>>> import numpy as np
>>> from numpy import linalg as LA
>>> np.set_printoptions(suppress=True, linewidth=200)
>>> K = np.array([[2, 8, 1], [2, 8, 5], [3, 12, 4], [5, 20, 1]])
>>> print(K)
[[ 2  8  1]
 [ 2  8  5]
 [ 3 12  4]
 [ 5 20  1]]
>>> U, sigma, vt = LA.svd(K)
>>> V = vt[:(sigma > 1e-8).sum()]
>>> rng = np.random.default_rng(7732)
>>> x0 = K[2] + 2 * K[1] + rng.integers(2) * np.eye(3)[1]
>>> print(x0)
[ 7. 29. 14.]
>>> print(np.round(np.diag(V.T @ V), 2))
[0.06 0.94 1.  ]
>>> print(np.allclose(V.T @ V @ x0, x0))
False
>>> rank = LA.matrix_rank(K)
>>> print(rank)
2
>>> null = LA.svd(K)[2][rank:].T
>>> print(np.round(null @ null.T, 2) + 0)
[[ 0.94 -0.24  0.  ]
 [-0.24  0.06  0.  ]
 [ 0.    0.    0.  ]]
>>> print(LA.matrix_rank(K.T @ K), LA.matrix_rank(K @ K.T))
2 2
>>> print([int(LA.matrix_rank(K[:i])) for i in range(1, len(K) + 1)])
[1, 2, 2, 2]
>>> print(np.allclose(K @ null, 0))
True
>>> print(null.shape)
(3, 1)
>>> print(np.round(np.trace(LA.pinv(K) @ K), 2))
2.0
>>> print(LA.lstsq(K[:-1].T, K[-1])[2])
2
>>> print(np.unique(K.round(6), axis=0).shape)
(4, 3)
>>> M = np.array([[-6, 8, -9], [6, 4, -5], [-2, 1, -6]])
>>> M[-1] = M[0] + 5 * M[1]
>>> print(M)
[[ -6   8  -9]
 [  6   4  -5]
 [ 24  28 -34]]
>>> print(np.round(np.trace(LA.pinv(M) @ M), 2))
2.0
>>> print(np.abs(np.diag(LA.qr(M)[1])) > 1e-9)
[ True  True False]
>>> print(LA.lstsq(M[:-1].T, M[-1])[2])
2
>>> print(np.allclose(M[:-1].T @ LA.lstsq(M[:-1].T, M[-1])[0], M[-1]))
True
>>> x0 = np.array([-5, 0, -7])
>>> print(M @ np.eye(3)[0])
[-6.  6. 24.]
>>> print(M @ (2 * x0))
[186  10 236]
>>> rank = LA.matrix_rank(M)
>>> print(rank)
2
>>> null = LA.svd(M)[2][rank:].T
>>> print(null.shape)
(3, 1)
>>> print(np.round(null @ null.T, 2) + 0)
[[0.   0.03 0.02]
 [0.03 0.58 0.49]
 [0.02 0.49 0.42]]
>>> print(np.allclose(M @ null, 0))
True
>>> print(np.round(M @ null, 2) + 0)
[[0.]
 [0.]
 [0.]]
>>> J = np.load("sample5.npy")
>>> print(J)
[[-60   2  -3]
 [ -3 -62  -1]
 [  3  -2  22]]
>>> print((J + J.T) / 2)
[[-60.   -0.5   0. ]
 [ -0.5 -62.   -1.5]
 [  0.   -1.5  22. ]]
>>> print(LA.matrix_power(J, 2))
[[3585 -238  112]
 [ 363 3840   49]
 [-108   86  477]]
>>> C2 = K.T @ K
>>> print(np.round(LA.eigvalsh(C2)[::-1], 2) + 0)
[734.67  22.33   0.  ]
>>> print(np.trace(C2), (K ** 2).sum())
757 757
>>> feats = np.minimum.outer(np.arange(1, 4), np.arange(1, 4)) * 5
>>> print(feats)
[[ 5  5  5]
 [ 5 10 10]
 [ 5 10 15]]
>>> x0 = np.ones(3)
>>> for _ in range(6):
...     x0 = feats @ x0
...     x0 /= LA.norm(x0)
...     print(round(x0 @ feats @ x0, 2))
... 
25.21
25.24
25.24
25.24
25.24
25.24
>>> print(x0.round(2))
[0.33 0.59 0.74]
>>> arr = np.loadtxt("mat.csv", delimiter=",")
>>> print(arr)
[[-0.02 -0.81 -1.52]
 [-0.27 -0.3  -0.57]
 [-0.02  1.96  2.01]
 [-0.12  0.74 -0.09]
 [ 0.43 -1.9  -2.04]
 [-0.09 -1.22 -1.56]
 [-0.26  0.   -0.21]
 [ 0.16 -0.15  0.18]
 [-0.32 -2.06 -1.71]
 [ 0.36 -2.1  -1.74]]
>>> x0 = np.array([5, -8, 7])
>>> rhs = arr @ x0
>>> print(np.round(LA.solve(arr.T @ arr, arr.T @ rhs), 2))
[ 5. -8.  7.]
>>> print(np.round(LA.pinv(arr) @ arr, 2) + 0)
[[1. 0. 0.]
 [0. 1. 0.]
 [0. 0. 1.]]
>>> rhs = rhs + 0.05 * rng.normal(size=10)
>>> print(rhs.round(2))
[-4.23 -2.91 -1.77 -7.05  3.04 -1.59 -2.74  3.25  2.92  6.38]
>>> coef, *_ = LA.lstsq(arr, rhs)
>>> print(np.round(arr.T @ (rhs - arr @ coef), 2) + 0)
[0. 0. 0.]
>>> print([round(float(LA.norm(LA.solve(arr.T @ arr + lam * np.eye(3), arr.T @ rhs))), 2) for lam in (0, 1, 10, 100)])
[11.64, 5.86, 1.23, 0.24]
>>> print(coef.round(2))
[ 4.93 -7.94  6.93]
